% python3 -q
>>> import numpy as np
>>> import numpy.linalg as la
>>> np.set_printoptions(precision=3, suppress=True, linewidth=140, floatmode="fixed")
>>> E = np.load("mat.npy")
>>> E
array([[ 1.345,  1.324,  2.732],
       [-0.537, -0.537, -1.125],
       [ 1.427,  1.417,  2.774],
       [ 0.860,  0.864,  1.758],
       [ 0.020,  0.021,  0.033],
       [-1.021, -0.980, -2.031],
       [ 0.336,  0.372,  0.644],
       [ 0.029,  0.036,  0.082],
       [ 0.178,  0.115,  0.342],
       [ 1.970,  1.913,  3.884],
       [-1.055, -1.046, -2.105],
       [ 1.159,  1.103,  2.266],
       [ 0.374,  0.371,  0.780],
       [-1.718, -1.708, -3.394]])
>>> D = la.norm(E[:, None] - E[None], axis=-1)
>>> la.matrix_rank(D ** 2)
np.int64(5)
>>> np.unravel_index(D.round(6).argmax(), D.shape)
(np.int64(9), np.int64(13))
>>> (D + 1e9 * np.eye(14)).round(6).argmin(axis=1)
array([ 2,  5,  0, 11,  7, 10, 12,  4,  7,  2,  5,  0,  6, 10])
>>> D.shape
(14, 14)
>>> D[3].round(6).argsort(kind="stable")[:4]
array([ 3, 11,  0, 12])
>>> print(D[:5, :5])
[[0.000 4.678 0.131 1.181 3.277]
 [4.678 0.000 4.783 3.497 1.401]
 [0.131 4.783 0.000 1.288 3.383]
 [1.181 3.497 1.288 0.000 2.096]
 [3.277 1.401 3.383 2.096 0.000]]
>>> rng = np.random.default_rng(71)
>>> mat = (rng.random((3, 3)) < 0.3) + np.eye(3)
>>> mat /= mat.sum(axis=1, keepdims=True)
>>> mat
array([[1.000, 0.000, 0.000],
       [0.000, 0.667, 0.333],
       [0.000, 0.500, 0.500]])
>>> U, sigma, Vh = la.svd(E)
>>> sigma
array([9.559, 0.095, 0.054])
>>> A2 = U[:, :1] @ np.diag(sigma[:1]) @ Vh[:1]
>>> np.round(la.norm(E - A2) / la.norm(E), 3)
np.float64(0.011)
>>> la.matrix_rank(E, rtol=0.05)
np.int64(1)
>>> round(float(np.abs(E - A2).max()), 3)
0.046
